% ipython --no-banner

In [1]: import numpy as np

In [2]: np.set_printoptions(precision=2, suppress=True, linewidth=200)

In [3]: def rnd(a):
   ...:     return np.round(a, 2) + 0
   ...: 

In [4]: W0 = np.load("sample0.npy")

In [5]: print(W0)
[[1 0 0 0 0]
 [0 1 0 0 0]
 [3 5 1 0 0]
 [1 1 3 1 0]
 [3 2 1 5 1]]

In [6]: rng = np.random.default_rng(72)

In [7]: A2 = W0 + rng.integers(-2, 3, (5, 4)) @ rng.integers(-2, 3, (4, 5))

In [8]: print(A2)
[[ 5  0 -2 -5  2]
 [ 1  1 -5 -2  2]
 [ 2  3  2 -1  4]
 [-3  1  5  1  8]
 [ 4  4  1  7 -5]]

In [9]: print(np.abs(A2 - W0).sum(axis=1))
[13 10  9 14 11]

In [10]: print(np.linalg.matrix_rank(A2 - W0, tol=1e-8))
4

In [11]: print(rnd(np.linalg.eigvals(W0)))
[1. 1. 1. 1. 1.]

In [12]: print(np.poly(W0))
[  1.  -5.  10. -10.   5.  -1.]

In [13]: print(np.einsum("ii->", W0))
5

In [14]: print(rnd(np.linalg.det(W0[::-1])))
1.0

In [15]: q, r_ = np.linalg.qr(W0)

In [16]: print(rnd(q.T @ q))
[[1. 0. 0. 0. 0.]
 [0. 1. 0. 0. 0.]
 [0. 0. 1. 0. 0.]
 [0. 0. 0. 1. 0.]
 [0. 0. 0. 0. 1.]]

In [17]: print(rnd(abs(r_[0, 0])), rnd(np.linalg.norm(W0[:, 0])))
4.47 4.47

In [18]: print(np.allclose(r_.T @ r_, W0.T @ W0))
True

In [19]: print(rnd(q @ r_))
[[1. 0. 0. 0. 0.]
 [0. 1. 0. 0. 0.]
 [3. 5. 1. 0. 0.]
 [1. 1. 3. 1. 0.]
 [3. 2. 1. 5. 1.]]

In [20]: print(rnd(np.trace(q @ q.T)))
5.0

In [21]: print([round(float(x), 2) for x in np.linalg.svd(W0, compute_uv=False)[:3]])
[8.0, 4.21, 2.53]

In [22]: t = np.radians(60)

In [23]: r_ = np.eye(5)

In [24]: r_[1, 1] = r_[0, 0] = np.cos(t)

In [25]: r_[1, 0], r_[0, 1] = -np.sin(t), np.sin(t)

In [26]: print(rnd(r_))
[[ 0.5   0.87  0.    0.    0.  ]
 [-0.87  0.5   0.    0.    0.  ]
 [ 0.    0.    1.    0.    0.  ]
 [ 0.    0.    0.    1.    0.  ]
 [ 0.    0.    0.    0.    1.  ]]

In [27]: A2 = W0 @ r_.T

In [28]: print(rnd(A2))
[[ 0.5  -0.87  0.    0.    0.  ]
 [ 0.87  0.5   0.    0.    0.  ]
 [ 5.83 -0.1   1.    0.    0.  ]
 [ 1.37 -0.37  3.    1.    0.  ]
 [ 3.23 -1.6   1.    5.    1.  ]]

In [29]: print(np.allclose(np.linalg.norm(W0, axis=1), np.linalg.norm(A2, axis=1)))
True

In [30]: print(rnd(np.linalg.svd(W0, compute_uv=False)), rnd(np.linalg.svd(A2, compute_uv=False)))
[8.   4.21 2.53 0.96 0.01] [8.   4.21 2.53 0.96 0.01]

In [31]: print(rnd(np.abs(A2 - W0).max(axis=0)))
[2.83 5.1  0.   0.   0.  ]

In [32]: J = np.array([[0.0, 1.1, -0.3],
    ...:     [0.3, 0.5, 0.8],
    ...:     [0.7, -0.7, -1.0],
    ...:     [0.4, 0.5, 0.9],
    ...:     [-1.1, 1.2, 0.1],
    ...:     [-0.8, 0.3, -1.5],
    ...:     [-0.1, 1.2, -1.9]])

In [33]: J[5] = J[2] + 0.02 * rng.normal(size=3)

In [34]: print(rnd(J))
[[ 0.    1.1  -0.3 ]
 [ 0.3   0.5   0.8 ]
 [ 0.7  -0.7  -1.  ]
 [ 0.4   0.5   0.9 ]
 [-1.1   1.2   0.1 ]
 [ 0.73 -0.68 -1.  ]
 [-0.1   1.2  -1.9 ]]

In [35]: A2 = J / np.sqrt((J ** 2).mean(axis=1, keepdims=True))

In [36]: print(np.linalg.matrix_rank(J - J.mean(axis=1, keepdims=True)))
2

In [37]: print(rnd(np.linalg.norm(A2, axis=1)))
[1.73 1.73 1.73 1.73 1.73 1.73 1.73]

In [38]: M = np.array([[1, 3, 0, 0], [2, 2, 0, 0], [0, 0, 1, 3], [0, 0, 2, 2]])

In [39]: W = np.array([[-3, -3, -1], [-1, -3, -2], [1, 2, 3], [-3, 2, 0]])

In [40]: beta = np.array([1, -1, -2])

In [41]: H = np.maximum(M @ W + beta, 0)

In [42]: print((H > 0).mean(axis=0))
[0.  0.5 0.5]

In [43]: print(H)
[[0 0 0]
 [0 0 0]
 [0 7 1]
 [0 7 4]]

In [44]: W2 = np.array([[1, 2, 3], [1, 3, 1], [0, 1, 0]])

In [45]: print((H @ W2).round(6).argmax(axis=1))
[0 0 1 1]

In [46]: print(W @ W2)
[[ -6 -16 -12]
 [ -4 -13  -6]
 [  3  11   5]
 [ -1   0  -7]]

In [47]: U, sv, vt = np.linalg.svd(M, full_matrices=False)

In [48]: print(rnd(U.T @ U))
[[1. 0. 0. 0.]
 [0. 1. 0. 0.]
 [0. 0. 1. 0.]
 [0. 0. 0. 1.]]

In [49]: print(U.shape, sv.shape, vt.shape)
(4, 4) (4,) (4, 4)

In [50]: print(rnd(np.cumsum(sv ** 2) / np.sum(sv ** 2)))
[0.47 0.95 0.97 1.  ]

In [51]: print((sv > 1e-8).sum())
4

In [52]: print(rnd(sv))
[4.13 4.13 0.97 0.97]

In [53]: vals, evecs = np.linalg.eig(M)

In [54]: print(rnd(np.sort(np.linalg.eigvals(M.T))))
[-1. -1.  4.  4.]

In [55]: print(np.prod(vals))
16.0

In [56]: print(rnd(np.sort(np.linalg.eigvals(M @ M))))
[ 1.  1. 16. 16.]

In [57]: labels = rng.permutation(4)

In [58]: A2 = M[:, labels] * rng.choice([-1, 1], 4)

In [59]: print(A2)
[[ 0  1  0 -3]
 [ 0  2  0 -2]
 [-3  0 -1  0]
 [-2  0 -2  0]]

In [60]: U, _, vt = np.linalg.svd(M.T @ A2)

In [61]: print(labels)
[3 0 2 1]

In [62]: print(rnd(np.linalg.lstsq(M, A2)[0]))
[[ 0.  1.  0.  0.]
 [ 0.  0.  0. -1.]
 [ 0.  0. -1.  0.]
 [-1.  0.  0.  0.]]

In [63]: print((np.linalg.matrix_power((M != 0) + (M.T != 0) + np.eye(4), 4) > 0).astype(int))
[[1 1 0 0]
 [1 1 0 0]
 [0 0 1 1]
 [0 0 1 1]]

In [64]: print(np.flatnonzero(np.linalg.matrix_power((M != 0) + (M.T != 0) + np.eye(4), 4)[3]))
[2 3]

In [65]: print(M @ M)
[[ 7  9  0  0]
 [ 6 10  0  0]
 [ 0  0  7  9]
 [ 0  0  6 10]]

In [66]: E = np.loadtxt("mat.csv", delimiter=",")

In [67]: print(E)
[[ 0. -2.]
 [ 2.  0.]]

In [68]: x = np.array([-4, 2])

In [69]: print(x @ E @ x)
0.0

In [70]: print(rnd(np.linalg.svd(E, compute_uv=False)))
[2. 2.]

In [71]: print(rnd(np.linalg.eigvals(E).real))
[0. 0.]

In [72]: q = np.linalg.solve(np.eye(2) - E, np.eye(2) + E)

In [73]: print(rnd(q @ q.T))
[[1. 0.]
 [0. 1.]]

In [74]: labels = rng.permutation(2)

In [75]: print(labels)
[1 0]

In [76]: A2 = E[labels][:, labels]

In [77]: print(A2)
[[ 0.  2.]
 [-2.  0.]]

In [78]: print(np.diag(A2))
[0. 0.]

In [79]: vals, evecs = np.linalg.eig(W0)

In [80]: print(vals)
[1. 1. 1. 1. 1.]

In [81]: print(np.prod(vals))
1.0

In [82]: x = np.array([4, -5])

In [83]: target = E @ x

In [84]: beta, lr = np.zeros(2), 1 / np.linalg.norm(E, 2) ** 2

In [85]: for i in range(300):
    ...:     beta -= lr * E.T @ (E @ beta - target)
    ...:     if i % 50 == 0: print(i, round(np.linalg.norm(E @ beta - target), 2))
    ...: 
0 0.0
50 0.0
100 0.0
150 0.0
200 0.0
250 0.0

In [86]: print(rnd(np.linalg.cond(E)))
1.0

In [87]: A = np.load("arr.npy")

In [88]: print(A)
[[0 1 2 3]
 [3 0 1 2]
 [2 3 0 1]
 [1 2 3 0]]

In [89]: print(rnd(np.linalg.norm(A)))
7.48

In [90]: print(rnd(np.linalg.svd(A, compute_uv=False)))
[6.   2.83 2.83 2.  ]

In [91]: print(A.sum(axis=0))
[6 6 6 6]

In [92]: print(A - A[0])
[[ 0  0  0  0]
 [ 3 -1 -1 -1]
 [ 2  2 -2 -2]
 [ 1  1  1 -3]]

In [93]: print(A.shape)
(4, 4)

In [94]: x = np.array([0, -1, -2, 1])

In [95]: target = A @ x

In [96]: print(target)
[-2  0 -2 -8]

In [97]: print(rnd(np.linalg.solve(A, A[:, 0])))
[1. 0. 0. 0.]

In [98]: print(rnd(np.linalg.solve(A, target + A[:, 2])))
[ 0. -1. -1.  1.]

In [99]: print(rnd(np.linalg.solve(A, 3 * target)))
[ 0. -3. -6.  3.]

In [100]: print(rnd(np.linalg.solve(A.T, A[1])))
[0. 1. 0. 0.]

In [101]: m1 = np.diag(np.array([2, 3, 3, -3, -3, 0])) + -1 * np.eye(6, k=1) + -1 * np.eye(6, k=-1)

In [102]: print(m1)
[[ 2. -1.  0.  0.  0.  0.]
 [-1.  3. -1.  0.  0.  0.]
 [ 0. -1.  3. -1.  0.  0.]
 [ 0.  0. -1. -3. -1.  0.]
 [ 0.  0.  0. -1. -3. -1.]
 [ 0.  0.  0.  0. -1.  0.]]

In [103]: A2 = m1 / np.linalg.norm(m1, axis=1, keepdims=True)

In [104]: gram = A2 @ A2.T

In [105]: print(rnd(gram))
[[ 1.   -0.67  0.13  0.    0.    0.  ]
 [-0.67  1.   -0.55  0.09  0.    0.  ]
 [ 0.13 -0.55  1.    0.    0.09  0.  ]
 [ 0.    0.09  0.    1.    0.55  0.3 ]
 [ 0.    0.    0.09  0.55  1.    0.9 ]
 [ 0.    0.    0.    0.3   0.9   1.  ]]

In [106]: print(rnd(np.linalg.norm(A2, axis=1)))
[1. 1. 1. 1. 1. 1.]

In [107]: print(rnd(gram[3]))
[0.   0.09 0.   1.   0.55 0.3 ]

In [108]: print((gram - 2 * np.eye(6)).round(6).argmax(axis=1))
[2 3 0 4 5 4]

In [109]: print(np.argwhere(np.triu(np.abs(gram) > 0.95, 1)))
[]

In [110]: print(np.trace(m1))
2.0

In [111]: print(np.allclose(m1 @ m1.T, m1.T @ m1))
True

In [112]: print(np.allclose(m1, m1.T))
True

In [113]: print(rnd(np.abs(np.linalg.eigvals(m1)).max()))
4.3

In [114]: print((m1 + m1.T) / 2)
[[ 2. -1.  0.  0.  0.  0.]
 [-1.  3. -1.  0.  0.  0.]
 [ 0. -1.  3. -1.  0.  0.]
 [ 0.  0. -1. -3. -1.  0.]
 [ 0.  0.  0. -1. -3. -1.]
 [ 0.  0.  0.  0. -1.  0.]]

In [115]: u = np.array([-2, -3, -2, -1])

In [116]: K = u[np.abs(np.subtract.outer(np.arange(4), np.arange(4)))]

In [117]: print(K)
[[-2 -3 -2 -1]
 [-3 -2 -3 -2]
 [-2 -3 -2 -3]
 [-1 -2 -3 -2]]

In [118]: u = np.array([5, -1])

In [119]: print(np.cross(K[1, :3], K[3, :3]))
[ 0 -6  4]

In [120]: print(np.array([np.convolve(row, u, "same") for row in K]))
[[-10 -13  -7  -3]
 [-15  -7 -13  -7]
 [-10 -13  -7 -13]
 [ -5  -9 -13  -7]]

In [121]: print(np.polyval(u, K[1]))
[-16 -11 -16 -11]

In [122]: print(np.convolve(K[1], u))
[-15  -7 -13  -7   2]
